>>> import numpy as np
>>> from numpy import linalg as LA
>>> np.set_printoptions(precision=4, suppress=True, linewidth=120)
>>> rnd = lambda a: np.round(a, 4) + 0
>>> F = np.load("arr.npy")
>>> F
array([[ 0,  1,  0, -1,  0,  0, -1],
       [-1,  0,  1,  2, -3,  2, -2],
       [ 0, -1,  0,  1,  1, -1, -2],
       [ 1, -2, -1,  0, -2,  0,  0],
       [ 0,  3, -1,  2,  0,  0,  0],
       [ 0, -2,  1,  0,  0,  0,  1],
       [ 1,  2,  2,  0,  0, -1,  0]])
>>> other = np.array([[2, 3, 2],
...     [2, 2, 1],
...     [0, 0, 1],
...     [0, 3, 0],
...     [3, 1, 3],
...     [3, 0, 2],
...     [0, 0, 0]])
>>> other.T @ F.T
array([[ 2, -5, -2, -8,  6, -4,  3],
       [-1,  0,  2, -3, 12, -4,  7],
       [ 1, -6,  0, -7,  2, -1,  4]])
>>> np.vstack([F, other.T]).shape
(10, 7)
>>> Uu, sigma, Vh = LA.svd(F)
>>> V = Vh[:(sigma > 1e-8).sum()]
>>> rng = np.random.default_rng(602293)
>>> vec = F[0] + 4 * F[2] + rng.integers(2) * np.eye(7)[0]
>>> vec
array([ 0., -3.,  0.,  3.,  4., -4., -9.])
>>> rnd(LA.norm(vec - V.T @ V @ vec))
np.float64(0.0)
>>> np.allclose(V.T @ V @ vec, vec)
True
>>> t3 = np.stack([F, 4 * F, F[::-1]])
>>> (t3 @ F.T).shape
(3, 7, 7)
>>> t3.shape
(3, 7, 7)
>>> LA.matrix_rank(t3)
array([6, 6, 6])
>>> rnd(LA.det(t3))
array([0., 0., 0.])
>>> rnd(np.trace(LA.pinv(F) @ F))
np.float64(6.0)
>>> LA.lstsq(F[:-1].T, F[-1])[2]
np.int32(6)
>>> arr = np.array([[0, 0, 0, 0, 0, 0, 0, 1],
...     [0, 0, 1, 0, 0, 0, 0, 0],
...     [0, 0, 0, 1, 0, 0, 0, 0],
...     [0, 0, 0, 0, 1, 0, 0, 0],
...     [0, 0, 0, 0, 0, 0, 1, 0],
...     [1, 0, 0, 0, 0, 0, 0, 0],
...     [0, 1, 0, 0, 0, 0, 0, 0],
...     [0, 0, 0, 0, 0, 1, 0, 0]])
>>> other = np.array([[0, -2], [2, 2], [2, 3], [3, -1], [2, -3], [4, 1], [-5, -4], [1, 2]])
>>> other.T @ arr.T
array([[ 1,  2,  3,  2, -5,  0,  2,  4],
       [ 2,  3, -1, -3, -4, -2,  2,  1]])
>>> arr @ other
array([[ 1,  2],
       [ 2,  3],
       [ 3, -1],
       [ 2, -3],
       [-5, -4],
       [ 0, -2],
       [ 2,  2],
       [ 4,  1]])
>>> LA.matrix_rank(arr @ other)
np.int64(2)
>>> np.einsum("ij,ij->i", arr, arr)
array([1, 1, 1, 1, 1, 1, 1, 1])
>>> np.vstack([arr, other.T]).shape
(10, 8)
>>> w1 = np.array([[0, 0, 2, 3],
...     [2, 3, 3, 0],
...     [0, 2, 0, 2],
...     [3, 0, 3, 3],
...     [0, 1, 1, 0],
...     [1, 1, 2, 2],
...     [0, 0, 0, 2],
...     [0, 1, 1, 0]])
>>> b = np.array([-1, -2, -2, 3])
>>> act = np.maximum(arr @ w1 + b, 0)
>>> (act > 0).mean(axis=0)
array([0.25 , 0.125, 0.25 , 1.   ])
>>> act
array([[0, 0, 0, 3],
       [0, 0, 0, 5],
       [2, 0, 1, 6],
       [0, 0, 0, 3],
       [0, 0, 0, 5],
       [0, 0, 0, 6],
       [1, 1, 1, 3],
       [0, 0, 0, 5]])
>>> cent = np.array([[2, 1, 2], [2, 0, 1], [0, 0, 0], [0, 2, 1]])
>>> (act @ cent).round(6).argmax(axis=1)
array([1, 1, 1, 1, 1, 1, 1, 1])
>>> q, r_ = LA.qr(arr)
>>> np.allclose(r_.T @ r_, arr.T @ arr)
True
>>> q.shape, r_.shape
((8, 8), (8, 8))
>>> abs(r_[0, 0]), rnd(LA.norm(arr[:, 0]))
(np.float64(1.0), np.float64(1.0))
>>> vec = np.array([-3, 3, 2, 0, -3, 3, -2, 1])
>>> [p for p in range(1, 25) if np.allclose(LA.matrix_power(arr, p), np.eye(8))]
[15]
>>> rnd(np.abs(LA.eigvals(arr)))
array([1., 1., 1., 1., 1., 1., 1., 1.])
>>> 8 - LA.matrix_rank(arr - np.eye(8), tol=1e-8)
np.int64(2)
>>> rnd(LA.norm(vec)), rnd(LA.norm(arr @ vec))
(np.float64(6.7082), np.float64(6.7082))
>>> arr.T @ (arr @ vec)
array([-3,  3,  2,  0, -3,  3, -2,  1])
>>> feats = np.loadtxt("x.csv", delimiter=",")
>>> rnd(feats)
array([[ 0.4552,  0.1401,  0.0567,  0.0137, -0.4204,  0.0643,  0.1404, -0.0887,  0.0263, -0.1258],
       [ 0.1401,  0.4467,  0.2125, -0.1069, -0.0346, -0.3108,  0.1718,  0.1778, -0.1069, -0.0243],
       [ 0.0567,  0.2125,  0.2823,  0.0876,  0.1276, -0.0332,  0.1836, -0.0616, -0.276 , -0.1245],
       [ 0.0137, -0.1069,  0.0876,  0.7433,  0.1209, -0.119 ,  0.1128, -0.1954,  0.2141, -0.2144],
       [-0.4204, -0.0346,  0.1276,  0.1209,  0.5508,  0.0159,  0.0982,  0.1125, -0.1244,  0.0244],
       [ 0.0643, -0.3108, -0.0332, -0.119 ,  0.0159,  0.7646,  0.2039,  0.0293, -0.0771, -0.124 ],
       [ 0.1404,  0.1718,  0.1836,  0.1128,  0.0982,  0.2039,  0.7042,  0.0557,  0.0965,  0.2214],
       [-0.0887,  0.1778, -0.0616, -0.1954,  0.1125,  0.0293,  0.0557,  0.714 ,  0.2416, -0.2185],
       [ 0.0263, -0.1069, -0.276 ,  0.2141, -0.1244, -0.0771,  0.0965,  0.2416,  0.6214,  0.1096],
       [-0.1258, -0.0243, -0.1245, -0.2144,  0.0244, -0.124 ,  0.2214, -0.2185,  0.1096,  0.7176]])
>>> evals, V = LA.eigh(feats)
>>> rnd(V.T @ V)
array([[1., 0., 0., 0., 0., 0., 0., 0., 0., 0.],
       [0., 1., 0., 0., 0., 0., 0., 0., 0., 0.],
       [0., 0., 1., 0., 0., 0., 0., 0., 0., 0.],
       [0., 0., 0., 1., 0., 0., 0., 0., 0., 0.],
       [0., 0., 0., 0., 1., 0., 0., 0., 0., 0.],
       [0., 0., 0., 0., 0., 1., 0., 0., 0., 0.],
       [0., 0., 0., 0., 0., 0., 1., 0., 0., 0.],
       [0., 0., 0., 0., 0., 0., 0., 1., 0., 0.],
       [0., 0., 0., 0., 0., 0., 0., 0., 1., 0.],
       [0., 0., 0., 0., 0., 0., 0., 0., 0., 1.]])
>>> np.unique(evals.round(6) + 0, return_counts=True)[1]
array([4, 6])
>>> rnd(evals)
array([0., 0., 0., 0., 1., 1., 1., 1., 1., 1.])
>>> (evals > 1e-8).sum(), (evals < -1e-8).sum()
(np.int64(6), np.int64(0))
>>> rnd(V @ np.diag(evals) @ V.T)
array([[ 0.4552,  0.1401,  0.0567,  0.0137, -0.4204,  0.0643,  0.1404, -0.0887,  0.0263, -0.1258],
       [ 0.1401,  0.4467,  0.2125, -0.1069, -0.0346, -0.3108,  0.1718,  0.1778, -0.1069, -0.0243],
       [ 0.0567,  0.2125,  0.2823,  0.0876,  0.1276, -0.0332,  0.1836, -0.0616, -0.276 , -0.1245],
       [ 0.0137, -0.1069,  0.0876,  0.7433,  0.1209, -0.119 ,  0.1128, -0.1954,  0.2141, -0.2144],
       [-0.4204, -0.0346,  0.1276,  0.1209,  0.5508,  0.0159,  0.0982,  0.1125, -0.1244,  0.0244],
       [ 0.0643, -0.3108, -0.0332, -0.119 ,  0.0159,  0.7646,  0.2039,  0.0293, -0.0771, -0.124 ],
       [ 0.1404,  0.1718,  0.1836,  0.1128,  0.0982,  0.2039,  0.7042,  0.0557,  0.0965,  0.2214],
       [-0.0887,  0.1778, -0.0616, -0.1954,  0.1125,  0.0293,  0.0557,  0.714 ,  0.2416, -0.2185],
       [ 0.0263, -0.1069, -0.276 ,  0.2141, -0.1244, -0.0771,  0.0965,  0.2416,  0.6214,  0.1096],
       [-0.1258, -0.0243, -0.1245, -0.2144,  0.0244, -0.124 ,  0.2214, -0.2185,  0.1096,  0.7176]])
>>> W0 = np.load("mat.npy")
>>> W0
array([[0, 1, 0, 0, 0, 0, 0, 0, 0],
       [0, 0, 0, 0, 1, 0, 0, 0, 0],
       [1, 0, 0, 0, 0, 0, 0, 0, 0],
       [0, 0, 1, 0, 0, 0, 0, 0, 0],
       [0, 0, 0, 0, 0, 0, 1, 0, 0],
       [0, 0, 0, 0, 0, 1, 0, 0, 0],
       [0, 0, 0, 0, 0, 0, 0, 1, 0],
       [0, 0, 0, 0, 0, 0, 0, 0, 1],
       [0, 0, 0, 1, 0, 0, 0, 0, 0]])
>>> other = LA.inv(W0)
>>> rnd(LA.det(W0) * other)
array([[ 0.,  0., -1.,  0.,  0.,  0.,  0.,  0.,  0.],
       [-1.,  0.,  0.,  0.,  0.,  0.,  0.,  0.,  0.],
       [ 0.,  0.,  0., -1.,  0.,  0.,  0.,  0.,  0.],
       [ 0.,  0.,  0.,  0.,  0.,  0.,  0.,  0., -1.],
       [ 0., -1.,  0.,  0.,  0.,  0.,  0.,  0.,  0.],
       [ 0.,  0.,  0.,  0.,  0., -1.,  0.,  0.,  0.],
       [ 0.,  0.,  0.,  0., -1.,  0.,  0.,  0.,  0.],
       [ 0.,  0.,  0.,  0.,  0.,  0., -1.,  0.,  0.],
       [ 0.,  0.,  0.,  0.,  0.,  0.,  0., -1.,  0.]])
>>> (np.abs(other) > 1e-9).astype(int)
array([[0, 0, 1, 0, 0, 0, 0, 0, 0],
       [1, 0, 0, 0, 0, 0, 0, 0, 0],
       [0, 0, 0, 1, 0, 0, 0, 0, 0],
       [0, 0, 0, 0, 0, 0, 0, 0, 1],
       [0, 1, 0, 0, 0, 0, 0, 0, 0],
       [0, 0, 0, 0, 0, 1, 0, 0, 0],
       [0, 0, 0, 0, 1, 0, 0, 0, 0],
       [0, 0, 0, 0, 0, 0, 1, 0, 0],
       [0, 0, 0, 0, 0, 0, 0, 1, 0]])
>>> W0 @ other
array([[1., 0., 0., 0., 0., 0., 0., 0., 0.],
       [0., 1., 0., 0., 0., 0., 0., 0., 0.],
       [0., 0., 1., 0., 0., 0., 0., 0., 0.],
       [0., 0., 0., 1., 0., 0., 0., 0., 0.],
       [0., 0., 0., 0., 1., 0., 0., 0., 0.],
       [0., 0., 0., 0., 0., 1., 0., 0., 0.],
       [0., 0., 0., 0., 0., 0., 1., 0., 0.],
       [0., 0., 0., 0., 0., 0., 0., 1., 0.],
       [0., 0., 0., 0., 0., 0., 0., 0., 1.]])
>>> np.allclose(other, W0.T)
True
>>> rnd(LA.cond(W0))
np.float64(1.0)
>>> rnd(LA.slogdet(W0)[0])
np.float64(-1.0)
>>> W0 @ W0
array([[0, 0, 0, 0, 1, 0, 0, 0, 0],
       [0, 0, 0, 0, 0, 0, 1, 0, 0],
       [0, 1, 0, 0, 0, 0, 0, 0, 0],
       [1, 0, 0, 0, 0, 0, 0, 0, 0],
       [0, 0, 0, 0, 0, 0, 0, 1, 0],
       [0, 0, 0, 0, 0, 1, 0, 0, 0],
       [0, 0, 0, 0, 0, 0, 0, 0, 1],
       [0, 0, 0, 1, 0, 0, 0, 0, 0],
       [0, 0, 1, 0, 0, 0, 0, 0, 0]])
>>> rnd(LA.det(W0))
np.float64(-1.0)
>>> (LA.matrix_power((W0 != 0) + (W0.T != 0) + np.eye(9), 9) > 0).astype(int)
array([[1, 1, 1, 1, 1, 0, 1, 1, 1],
       [1, 1, 1, 1, 1, 0, 1, 1, 1],
       [1, 1, 1, 1, 1, 0, 1, 1, 1],
       [1, 1, 1, 1, 1, 0, 1, 1, 1],
       [1, 1, 1, 1, 1, 0, 1, 1, 1],
       [0, 0, 0, 0, 0, 1, 0, 0, 0],
       [1, 1, 1, 1, 1, 0, 1, 1, 1],
       [1, 1, 1, 1, 1, 0, 1, 1, 1],
       [1, 1, 1, 1, 1, 0, 1, 1, 1]])
>>> (W0 != 0).astype(int)
array([[0, 1, 0, 0, 0, 0, 0, 0, 0],
       [0, 0, 0, 0, 1, 0, 0, 0, 0],
       [1, 0, 0, 0, 0, 0, 0, 0, 0],
       [0, 0, 1, 0, 0, 0, 0, 0, 0],
       [0, 0, 0, 0, 0, 0, 1, 0, 0],
       [0, 0, 0, 0, 0, 1, 0, 0, 0],
       [0, 0, 0, 0, 0, 0, 0, 1, 0],
       [0, 0, 0, 0, 0, 0, 0, 0, 1],
       [0, 0, 0, 1, 0, 0, 0, 0, 0]])
>>> t3 = np.stack([W0, -2 * W0, W0[::-1]])
>>> t3.sum(axis=0)
array([[ 0, -1,  0,  1,  0,  0,  0,  0,  0],
       [ 0,  0,  0,  0, -1,  0,  0,  0,  1],
       [-1,  0,  0,  0,  0,  0,  0,  1,  0],
       [ 0,  0, -1,  0,  0,  1,  0,  0,  0],
       [ 0,  0,  0,  0,  0,  0,  0,  0,  0],
       [ 0,  0,  1,  0,  0, -1,  0,  0,  0],
       [ 1,  0,  0,  0,  0,  0,  0, -1,  0],
       [ 0,  0,  0,  0,  1,  0,  0,  0, -1],
       [ 0,  1,  0, -1,  0,  0,  0,  0,  0]])
>>> data = np.loadtxt("layer18.csv", delimiter=",")
>>> data
array([[-1.,  0.,  0.,  0.,  0.,  0.,  0.,  0.,  0.,  0.,  0.,  0.,  0.,  0.],
       [ 0., -2.,  0.,  0.,  0.,  0.,  0.,  0.,  0.,  0.,  0.,  0.,  0.,  0.],
       [ 0.,  0.,  0.,  0.,  0.,  0.,  0.,  0.,  0.,  2.,  0.,  0.,  0.,  0.],
       [ 0.,  0.,  0.,  0.,  0.,  0.,  0.,  0.,  0.,  0., -1.,  0.,  0.,  0.],
       [ 0.,  0.,  0.,  0.,  0.,  0.,  0.,  0., -2.,  0.,  0.,  0.,  0.,  0.],
       [ 0.,  0.,  0.,  0.,  0.,  0.,  0.,  0.,  0.,  0.,  0.,  0.,  0.,  0.],
       [ 0.,  0.,  0.,  0.,  0.,  0.,  0.,  0.,  0.,  0.,  0.,  0.,  0.,  0.],
       [ 0.,  0.,  0.,  0.,  0.,  0., -1.,  0.,  0.,  0.,  0.,  0.,  0.,  0.],
       [ 0.,  0.,  0.,  0.,  0.,  0.,  0.,  0.,  0.,  0.,  0.,  0.,  0.,  0.],
       [ 0.,  0.,  0.,  0.,  0.,  1.,  0.,  0.,  0.,  0.,  0.,  0.,  0.,  0.],
       [ 0.,  0.,  0.,  1.,  0.,  0.,  0.,  0.,  0.,  0.,  0.,  0.,  0.,  0.],
       [ 0.,  0.,  0.,  0.,  0.,  0.,  0.,  0.,  0.,  0.,  0.,  0.,  0., -2.],
       [ 0.,  0.,  0.,  0.,  0.,  0.,  0.,  0.,  0.,  0.,  0.,  2.,  0.,  0.],
       [ 0.,  0.,  1.,  0.,  0.,  0.,  0.,  0.,  0.,  0.,  0.,  0.,  0.,  0.]])
>>> # columns 4 and 7 are equal
>>> rnd(LA.norm(data, 2) / LA.norm(data))
np.float64(0.3922)
>>> np.argsort(-LA.norm(data, axis=0).round(6), kind="stable")[:3]
array([1, 8, 9])
>>> [round(float(x), 4) for x in LA.svd(data, compute_uv=False)[:3]]
[2.0, 2.0, 2.0]
